% python3 -q
>>> import numpy as np
>>> np.set_printoptions(suppress=True, linewidth=120)
>>> F = np.load("a.npy")
>>> print(F)
[[-1  1  0  0]
 [-1  2  0  0]
 [ 0  0 -1  1]
 [ 0  0 -1  2]]
>>> # 2 groups of indices that never mix
>>> print(np.round(np.linalg.norm(F[2] - F[3]), 3))
1.0
>>> print(np.round(np.linalg.norm(F, axis=1), 3))
[1.414 2.236 1.414 2.236]
>>> print(F[2] @ F[3])
3
>>> print(np.linalg.norm(F, axis=1).argmax())
1
>>> print(round(float(np.linalg.norm(F, 2)), 3))
2.618
>>> print(np.round(np.linalg.norm(F, axis=0), 3))
[1.414 2.236 1.414 2.236]
>>> print(round(float(np.linalg.norm(F, 1)), 3), round(np.linalg.norm(F, np.inf), 3))
3.0 3.0
>>> print(round(float(np.linalg.norm(F, "nuc")), 3))
6.0
>>> vec = np.array([5, -5, 0, 7])
>>> y = F @ vec
>>> b, lr = np.zeros(4), 1 / np.linalg.norm(F, 2) ** 2
>>> for i in range(5):
...     b -= lr * F.T @ (F @ b - y)
...     if i % 1 == 0: print(i, round(np.linalg.norm(F @ b - y), 3))
... 
0 1.504
1 1.472
2 1.441
3 1.41
4 1.38
>>> print(b.round(3))
[ 3.759 -5.767 -2.811  5.263]
>>> r0 = np.array([-2, 1, -1, 1])
>>> other = F + np.outer(r0, np.eye(4)[0])
>>> print(round(np.linalg.det(other) / np.linalg.det(F), 3), np.round(1 + np.linalg.solve(F, r0)[0], 3))
6.0 6.0
>>> print(other)
[[-3.  1.  0.  0.]
 [ 0.  2.  0.  0.]
 [-1.  0. -1.  1.]
 [ 1.  0. -1.  2.]]
>>> print(np.trace(F))
2
>>> print(round(np.linalg.det(F), 3))
1.0
>>> print((F + F.T) / 2)
[[-1.  0.  0.  0.]
 [ 0.  2.  0.  0.]
 [ 0.  0. -1.  0.]
 [ 0.  0.  0.  2.]]
>>> print((F - F.T) / 2)
[[ 0.  1.  0.  0.]
 [-1.  0.  0.  0.]
 [ 0.  0.  0.  1.]
 [ 0.  0. -1.  0.]]
>>> print(np.round(np.sort(np.abs(np.linalg.eigvals(F))), 3))
[0.618 0.618 1.618 1.618]
>>> print(F @ F)
[[ 0  1  0  0]
 [-1  3  0  0]
 [ 0  0  0  1]
 [ 0  0 -1  3]]
>>> print(round(float(np.abs(np.linalg.eigvals(F)).max()), 3))
1.618
>>> other = np.array([[5, 1], [0, -1], [-2, -4], [1, 4]])
>>> print(np.einsum("ik,kj->ij", F, other))
[[-5 -2]
 [-5 -3]
 [ 3  8]
 [ 4 12]]
>>> print(np.einsum("ik,kj->ji", F, other))
[[-5 -5  3  4]
 [-2 -3  8 12]]
>>> print(F @ other)
[[-5 -2]
 [-5 -3]
 [ 3  8]
 [ 4 12]]
>>> print(other.T @ F.T)
[[-5 -5  3  4]
 [-2 -3  8 12]]
>>> print(np.vstack([F, other.T]).shape)
(6, 4)
>>> print(np.linalg.matrix_rank(np.vstack([F, other.T])))
4
>>> arr = np.load("arr.npy")
>>> print(arr)
[[-2.  5.  0.  0.]
 [ 0. -4.  0.  1.]
 [ 0.  0. -2.  4.]
 [ 0.  0. -3.  5.]]
>>> r0 = np.array([0, 2, -6, -7])
>>> other = arr + np.outer(r0, np.eye(4)[2])
>>> print(other)
[[ -2.   5.   0.   0.]
 [  0.  -4.   2.   1.]
 [  0.   0.  -8.   4.]
 [  0.   0. -10.   5.]]
>>> print(np.linalg.matrix_rank(np.linalg.inv(other) - np.linalg.inv(arr), tol=1e-8))
3
>>> print(np.linalg.matrix_rank(other - arr))
1
>>> ev, vecs = np.linalg.eig(arr)
>>> print(np.prod(ev))
16.0
>>> print(np.round(np.sort(np.linalg.eigvals(np.linalg.inv(arr))), 3))
[-0.5  -0.25  0.5   1.  ]
>>> print(np.round(np.sort(np.linalg.eigvals(arr @ arr)), 3))
[ 1.  4.  4. 16.]
>>> ev, vecs = np.linalg.eig(F)
>>> print(np.round(np.sort(np.linalg.eigvals(F @ F)), 3))
[0.382 0.382 2.618 2.618]
>>> print(np.round(F @ vecs[:, 0] - ev[0] * vecs[:, 0], 3) + 0)
[0. 0. 0. 0.]
>>> print(np.round(np.sort(np.linalg.eigvals(np.linalg.inv(F))), 3))
[-1.618 -1.618  0.618  0.618]
>>> print(np.round(np.sort(np.linalg.eigvals(F.T)), 3))
[-0.618 -0.618  1.618  1.618]
>>> print(arr.reshape(-1, 2))
[[-2.  5.]
 [ 0.  0.]
 [ 0. -4.]
 [ 0.  1.]
 [ 0.  0.]
 [-2.  4.]
 [ 0.  0.]
 [-3.  5.]]
>>> t3 = arr.reshape(4, 2, -1)
>>> print(t3.shape)
(4, 2, 2)
>>> print(np.einsum("ihd,ihd->ih", t3, t3))
[[29.  0.]
 [16.  1.]
 [ 0. 20.]
 [ 0. 34.]]
>>> print(t3.transpose(1, 0, 2))
[[[-2.  5.]
  [ 0. -4.]
  [ 0.  0.]
  [ 0.  0.]]

 [[ 0.  0.]
  [ 0.  1.]
  [-2.  4.]
  [-3.  5.]]]
>>> print(np.swapaxes(t3, 1, 2)[0])
[[-2.  0.]
 [ 5.  0.]]
>>> print(np.einsum("ihd,jhd->hij", t3, t3).shape)
(2, 4, 4)
